% python3 -q
>>> import numpy as np
>>> np.set_printoptions(suppress=True, linewidth=200)
>>> def rnd(a):
...     return np.round(a, 1) + 0
... 
>>> A = np.load("sample7.npy")
>>> A
array([[1.3, 1. , 3. , 1. , 2. , 2. , 2. , 2. , 1. , 1. , 3. , 2. ],
       [1. , 3.3, 3. , 0. , 0. , 1. , 3. , 0. , 2. , 2. , 3. , 1. ],
       [1. , 0. , 1.3, 2. , 0. , 2. , 3. , 3. , 1. , 1. , 0. , 3. ],
       [2. , 2. , 1. , 0.3, 3. , 2. , 3. , 0. , 0. , 1. , 2. , 0. ],
       [1. , 2. , 0. , 2. , 3.3, 1. , 2. , 3. , 2. , 2. , 0. , 2. ],
       [3. , 1. , 1. , 2. , 2. , 1.3, 3. , 0. , 1. , 2. , 1. , 1. ],
       [3. , 3. , 3. , 1. , 1. , 2. , 0.3, 3. , 0. , 3. , 1. , 2. ],
       [2. , 3. , 2. , 2. , 3. , 0. , 2. , 1.3, 3. , 1. , 0. , 2. ],
       [2. , 0. , 1. , 0. , 3. , 2. , 1. , 0. , 1.3, 0. , 3. , 3. ],
       [2. , 3. , 0. , 2. , 1. , 2. , 0. , 0. , 0. , 2.3, 0. , 3. ],
       [1. , 1. , 0. , 0. , 0. , 3. , 1. , 2. , 2. , 1. , 0.3, 0. ],
       [1. , 1. , 3. , 1. , 2. , 2. , 2. , 2. , 1. , 1. , 3. , 2.3]])
>>> rnd(np.sort(np.abs(np.linalg.eigvals(A))))
array([ 0.3,  1.7,  1.7,  1.8,  2.3,  2.8,  3.1,  3.1,  3.3,  3.8,  3.8, 18.7])
>>> np.allclose(A, A.T)
False
>>> rnd(np.linalg.det(A))
np.float64(86623.0)
>>> (A + A.T) / 2
array([[1.3, 1. , 2. , 1.5, 1.5, 2.5, 2.5, 2. , 1.5, 1.5, 2. , 1.5],
       [1. , 3.3, 1.5, 1. , 1. , 1. , 3. , 1.5, 1. , 2.5, 2. , 1. ],
       [2. , 1.5, 1.3, 1.5, 0. , 1.5, 3. , 2.5, 1. , 0.5, 0. , 3. ],
       [1.5, 1. , 1.5, 0.3, 2.5, 2. , 2. , 1. , 0. , 1.5, 1. , 0.5],
       [1.5, 1. , 0. , 2.5, 3.3, 1.5, 1.5, 3. , 2.5, 1.5, 0. , 2. ],
       [2.5, 1. , 1.5, 2. , 1.5, 1.3, 2.5, 0. , 1.5, 2. , 2. , 1.5],
       [2.5, 3. , 3. , 2. , 1.5, 2.5, 0.3, 2.5, 0.5, 1.5, 1. , 2. ],
       [2. , 1.5, 2.5, 1. , 3. , 0. , 2.5, 1.3, 1.5, 0.5, 1. , 2. ],
       [1.5, 1. , 1. , 0. , 2.5, 1.5, 0.5, 1.5, 1.3, 0. , 2.5, 2. ],
       [1.5, 2.5, 0.5, 1.5, 1.5, 2. , 1.5, 0.5, 0. , 2.3, 0.5, 2. ],
       [2. , 2. , 0. , 1. , 0. , 2. , 1. , 1. , 2.5, 0.5, 0.3, 1.5],
       [1.5, 1. , 3. , 0.5, 2. , 1.5, 2. , 2. , 2. , 2. , 1.5, 2.3]])
>>> assert A == A.T
Traceback (most recent call last):
  File "<python-input-9>", line 1, in <module>
    assert A == A.T
           ^^^^^^^^
ValueError: The truth value of an array with more than one element is ambiguous. Use a.any() or a.all()
>>> rnd(np.abs(np.linalg.eigvals(A)).max())
np.float64(18.7)
>>> (A - A.T) / 2
array([[ 0. ,  0. ,  1. , -0.5,  0.5, -0.5, -0.5,  0. , -0.5, -0.5,  1. ,  0.5],
       [ 0. ,  0. ,  1.5, -1. , -1. ,  0. ,  0. , -1.5,  1. , -0.5,  1. ,  0. ],
       [-1. , -1.5,  0. ,  0.5,  0. ,  0.5,  0. ,  0.5,  0. ,  0.5,  0. ,  0. ],
       [ 0.5,  1. , -0.5,  0. ,  0.5,  0. ,  1. , -1. ,  0. , -0.5,  1. , -0.5],
       [-0.5,  1. ,  0. , -0.5,  0. , -0.5,  0.5,  0. , -0.5,  0.5,  0. ,  0. ],
       [ 0.5,  0. , -0.5,  0. ,  0.5,  0. ,  0.5,  0. , -0.5,  0. , -1. , -0.5],
       [ 0.5,  0. ,  0. , -1. , -0.5, -0.5,  0. ,  0.5, -0.5,  1.5,  0. ,  0. ],
       [ 0. ,  1.5, -0.5,  1. ,  0. ,  0. , -0.5,  0. ,  1.5,  0.5, -1. ,  0. ],
       [ 0.5, -1. ,  0. ,  0. ,  0.5,  0.5,  0.5, -1.5,  0. ,  0. ,  0.5,  1. ],
       [ 0.5,  0.5, -0.5,  0.5, -0.5,  0. , -1.5, -0.5,  0. ,  0. , -0.5,  1. ],
       [-1. , -1. ,  0. , -1. ,  0. ,  1. ,  0. ,  1. , -0.5,  0.5,  0. , -1.5],
       [-0.5,  0. ,  0. ,  0.5,  0. ,  0.5,  0. ,  0. , -1. , -1. ,  1.5,  0. ]])
